$ python3 -q
>>> import numpy as np
>>> from numpy import linalg as LA
>>> np.set_printoptions(precision=2, suppress=True, linewidth=120, legacy="1.25")
>>> rnd = lambda a: np.round(a, 2) + 0
>>> m1 = 4 * np.eye(4) + np.eye(4, k=1)
>>> m1
array([[4., 1., 0., 0.],
       [0., 4., 1., 0.],
       [0., 0., 4., 1.],
       [0., 0., 0., 4.]])
>>> M2 = LA.invert(m1)
Traceback (most recent call last):
  File "<python-input-6>", line 1, in <module>
    M2 = LA.invert(m1)
         ^^^^^^^^^
AttributeError: module 'numpy.linalg' has no attribute 'invert'
>>> M2 = LA.inv(m1)
>>> m1 @ M2
array([[1., 0., 0., 0.],
       [0., 1., 0., 0.],
       [0., 0., 1., 0.],
       [0., 0., 0., 1.]])
>>> (np.abs(M2) > 1e-9).astype(int)
array([[1, 1, 1, 1],
       [0, 1, 1, 1],
       [0, 0, 1, 1],
       [0, 0, 0, 1]])
>>> rnd(LA.cond(m1))
1.5
>>> rnd(LA.det(m1) * LA.det(M2))
1.0
>>> rnd(LA.inv(M2))
array([[4., 1., 0., 0.],
       [0., 4., 1., 0.],
       [0., 0., 4., 1.],
       [0., 0., 0., 4.]])
>>> rnd(LA.slogdet(m1)[0])
1.0
>>> rnd(M2)
array([[ 0.25, -0.06,  0.02,  0.  ],
       [ 0.  ,  0.25, -0.06,  0.02],
       [ 0.  ,  0.  ,  0.25, -0.06],
       [ 0.  ,  0.  ,  0.  ,  0.25]])
>>> np.allclose(M2, m1.T)
False
>>> rnd(LA.det(m1) * M2)
array([[ 64., -16.,   4.,  -1.],
       [  0.,  64., -16.,   4.],
       [  0.,   0.,  64., -16.],
       [  0.,   0.,   0.,  64.]])
>>> [int(LA.matrix_rank(LA.matrix_power(m1, p))) for p in range(1, 5)]
[4, 4, 4, 4]
>>> m1 @ m1
array([[16.,  8.,  1.,  0.],
       [ 0., 16.,  8.,  1.],
       [ 0.,  0., 16.,  8.],
       [ 0.,  0.,  0., 16.]])
>>> hat = np.triu(np.array([[-2, -2, 3, 1], [0, 0, -2, 0], [1, 3, -2, -2], [-2, -2, 0, -1]]), 1) + np.eye(4)
>>> M2 = hat @ m1 @ LA.inv(hat)
>>> hat @ m1 - m1 @ hat
array([[0., 0., 0., 3.],
       [0., 0., 0., 0.],
       [0., 0., 0., 0.],
       [0., 0., 0., 0.]])
>>> vals, V = LA.eig(m1)
>>> rnd(np.sort(LA.eigvals(m1 @ m1)))
array([16., 16., 16., 16.])
>>> vals
array([4., 4., 4., 4.])
>>> print(np.prod(vals))
256.0
>>> rnd(np.sort(np.abs(LA.eigvals(m1))))
array([4., 4., 4., 4.])
>>> rnd(LA.det(m1))
256.0
>>> m1.inv()
Traceback (most recent call last):
  File "<python-input-28>", line 1, in <module>
    m1.inv()
    ^^^^^^
AttributeError: 'numpy.ndarray' object has no attribute 'inv'
>>> (m1 + m1.T) / 2
array([[4. , 0.5, 0. , 0. ],
       [0.5, 4. , 0.5, 0. ],
       [0. , 0.5, 4. , 0.5],
       [0. , 0. , 0.5, 4. ]])
>>> print(np.allclose(m1, m1.T))
False
>>> LA.determinant(m1)
Traceback (most recent call last):
  File "<python-input-31>", line 1, in <module>
    LA.determinant(m1)
    ^^^^^^^^^^^^^^
AttributeError: module 'numpy.linalg' has no attribute 'determinant'
>>> A = np.load("mat.npy")
>>> print(A)
[[ 1.  3.  0.  0.  0.]
 [ 2.  3.  0.  0.  0.]
 [ 0.  0.  1. -9.  8.]
 [ 0.  0. -6.  0.  7.]
 [ 0.  0.  2.  3.  1.]]
>>> vals, V = LA.eig(A)
>>> rnd(A @ V[:, 0] - vals[0] * V[:, 0])
array([0., 0., 0., 0., 0.])
>>> rnd(np.sort(LA.eigvals(A @ A)))
array([  0.42,  18.58,  21.58,  61.87, 103.55])
>>> print(rnd(np.sort(LA.eigvals(LA.inv(A)))))
[-1.55 -0.1   0.13  0.22  0.23]
>>> rnd(vals)
array([ -0.65,   4.65, -10.18,   7.87,   4.31])
>>> rnd(np.prod(vals))
1035.0
>>> M = np.array([[3, -2, 0],
...     [-27, 18, 0],
...     [9, -6, 0],
...     [-18, 12, 0],
...     [24, -16, 0],
...     [-3, 2, 0],
...     [21, -14, 0]])
>>> # rows and columns are dependent
>>> vec = np.array([-2, 0, 2])
>>> h = np.maximum(M @ vec, 0)
>>> M.T @ h
array([-2124,  1416,     0])
>>> print(rnd(np.tanh(M @ vec)))
[-1.  1. -1.  1. -1.  1. -1.]
>>> M * (h > 1e-9)[:, None]
array([[  0,   0,   0],
       [-27,  18,   0],
       [  0,   0,   0],
       [-18,  12,   0],
       [  0,   0,   0],
       [ -3,   2,   0],
       [  0,   0,   0]])
>>> np.flatnonzero(h > 1e-9)
array([1, 3, 5])
>>> h
array([ 0, 54,  0, 36,  0,  6,  0])
>>> Uu, sig, Vh = LA.svd(M)
>>> V = Vh[:(sig > 1e-8).sum()]
>>> rng = np.random.default_rng(8153)
>>> vec = M[4] + 4 * M[1] + rng.integers(2) * np.eye(3)[2]
>>> vec
array([-84.,  56.,   0.])
>>> print(np.allclose(V.T @ V @ vec, vec))
True
>>> rnd(LA.norm(vec - V.T @ V @ vec))
0.0
>>> print(rnd(V.T @ V))
[[ 0.69 -0.46  0.  ]
 [-0.46  0.31  0.  ]
 [ 0.    0.    0.  ]]
>>> rnd(np.diag(V.T @ V))
array([0.69, 0.31, 0.  ])
>>> LA.matrix_rank(M, rtol=0.1)
1
>>> Uu, sig, Vh = LA.svd(M, full_matrices=False)
>>> (sig > 1e-8).sum()
1
>>> Uu.shape, sig.shape, Vh.shape
((7, 3), (3,), (3, 3))
>>> rnd(np.abs(Vh[0]))
array([0.83, 0.55, 0.  ])
>>> print(np.allclose(Uu * sig @ Vh, M))
True
>>> rnd(Vh @ Vh.T)
array([[1., 0., 0.],
       [0., 1., 0.],
       [0., 0., 1.]])
>>> rnd(Uu.T @ Uu)
array([[1., 0., 0.],
       [0., 1., 0.],
       [0., 0., 1.]])
>>> rnd(sig)
array([55.97,  0.  ,  0.  ])
>>> print(rnd(np.trace(LA.pinv(M) @ M)))
1.0
>>> rnd(M @ LA.pinv(M) @ M)
array([[  3.,  -2.,   0.],
       [-27.,  18.,   0.],
       [  9.,  -6.,   0.],
       [-18.,  12.,   0.],
       [ 24., -16.,   0.],
       [ -3.,   2.,   0.],
       [ 21., -14.,   0.]])
>>> np.allclose(M[:-1].T @ LA.lstsq(M[:-1].T, M[-1])[0], M[-1])
True
>>> LA.lstsq(M[:-1].T, M[-1])[2]
1
>>> np.abs(np.diag(LA.qr(M)[1])) > 1e-9
array([ True, False, False])
>>> K = np.array([[0, 0, 0, 0],
...     [1, 1, 0, 1],
...     [2, 2, 0, 2],
...     [1, 1, 1, 0],
...     [0, 1, 2, 2],
...     [1, 1, 0, 2]])
>>> K[:, 0] = 5 * K[:, 3]
>>> print(K)
[[ 0  0  0  0]
 [ 5  1  0  1]
 [10  2  0  2]
 [ 0  1  1  0]
 [10  1  2  2]
 [10  1  0  2]]
>>> r = LA.matrix_rank(K)
>>> r
3
>>> null = LA.svd(K)[2][r:].T
>>> np.allclose(K @ null, 0)
True
>>> print(rnd(null @ null.T))
[[ 0.04  0.    0.   -0.19]
 [ 0.    0.    0.    0.  ]
 [ 0.    0.    0.    0.  ]
 [-0.19  0.    0.    0.96]]
>>> rnd(null[:, 0] / null[np.abs(null[:, 0]).round(6).argmax(), 0])
array([-0.2,  0. ,  0. ,  1. ])
>>> LA.matrix_rank(K.T @ K), LA.matrix_rank(K @ K.T)
(3, 3)
>>> print([int(LA.matrix_rank(K[:i])) for i in range(1, len(K) + 1)])
[0, 1, 1, 2, 3, 3]
>>> [int(LA.matrix_rank(K[:, :j + 1])) for j in range(4)]
[1, 2, 3, 3]
>>> J = np.loadtxt("out13.csv", delimiter=",")
>>> J
array([[ 0.,  0.,  1.,  0.,  0.,  0.],
       [ 0.,  0.,  0.,  0.,  0., -2.],
       [ 0.,  0.,  0.,  0., -2.,  0.],
       [ 0., -2.,  0.,  0.,  0.,  0.],
       [ 0.,  0.,  0.,  2.,  0.,  0.],
       [ 0.,  0.,  0.,  0.,  0.,  0.]])
>>> r = LA.matrix_rank(J)
>>> r
5
>>> null = LA.svd(J)[2][r:].T
>>> null[:, 0] / null[np.abs(null[:, 0]).round(6).argmax(), 0]
array([1., 0., 0., 0., 0., 0.])
>>> [int(LA.matrix_rank(np.delete(J, i, axis=0))) for i in range(6)]
[4, 4, 4, 4, 4, 5]
>>> J @ null
array([[0.],
       [0.],
       [0.],
       [0.],
       [0.],
       [0.]])
>>> np.allclose(J @ null, 0)
True
>>> rnd(LA.pinv(J))
array([[ 0. ,  0. ,  0. ,  0. ,  0. ,  0. ],
       [ 0. ,  0. ,  0. , -0.5,  0. ,  0. ],
       [ 1. ,  0. ,  0. ,  0. ,  0. ,  0. ],
       [ 0. ,  0. ,  0. ,  0. ,  0.5,  0. ],
       [ 0. ,  0. , -0.5,  0. ,  0. ,  0. ],
       [ 0. , -0.5,  0. ,  0. ,  0. ,  0. ]])
>>> J @ J.T
array([[1., 0., 0., 0., 0., 0.],
       [0., 4., 0., 0., 0., 0.],
       [0., 0., 4., 0., 0., 0.],
       [0., 0., 0., 4., 0., 0.],
       [0., 0., 0., 0., 4., 0.],
       [0., 0., 0., 0., 0., 0.]])
>>> rnd(LA.norm(J, axis=0))
array([0., 2., 1., 2., 2., 2.])
>>> rnd(LA.svd(J, compute_uv=False))
array([2., 2., 2., 2., 1., 0.])
>>> J.T @ J
array([[0., 0., 0., 0., 0., 0.],
       [0., 4., 0., 0., 0., 0.],
       [0., 0., 1., 0., 0., 0.],
       [0., 0., 0., 4., 0., 0.],
       [0., 0., 0., 0., 4., 0.],
       [0., 0., 0., 0., 0., 4.]])
>>> Uu, sig, Vh = LA.svd(J)
>>> V = Vh[:(sig > 1e-8).sum()]
>>> vec = J[2] + 4 * J[3] + rng.integers(2) * np.eye(6)[3]
>>> vec
array([ 0., -8.,  0.,  0., -2.,  0.])
>>> np.allclose(V.T @ V @ vec, vec)
True
>>> rnd(LA.norm(J, 2) / LA.norm(J))
0.49
>>> LA.cond(J) > 100
True
>>> rnd(LA.norm(J[0], 1)), rnd(LA.norm(J[0], np.inf))
(1.0, 1.0)
>>> print(LA.norm(J, axis=1).argmax())
1
>>> rnd(LA.norm(J, axis=1))
array([1., 2., 2., 2., 2., 0.])
>>> rnd(LA.norm(J[0] - J[3]))
2.24
>>> W0 = np.array([[11.0, 9.0, 3.0, 9.0, 0.0],
...     [9.0, 11.0, 3.0, 9.0, 0.0],
...     [3.0, 3.0, 3.0, 3.0, 0.0],
...     [9.0, 9.0, 3.0, 11.0, 0.0],
...     [0.0, 0.0, 0.0, 0.0, 2.0]])
>>> vec = np.ones(5)
>>> for _ in range(5):
...     vec = W0 @ vec
...     vec /= LA.norm(vec)
...     print(round(vec @ W0 @ vec, 2))
... 
29.95
30.0
30.0
30.0
30.0
>>> rnd(vec)
array([0.57, 0.57, 0.19, 0.57, 0.  ])
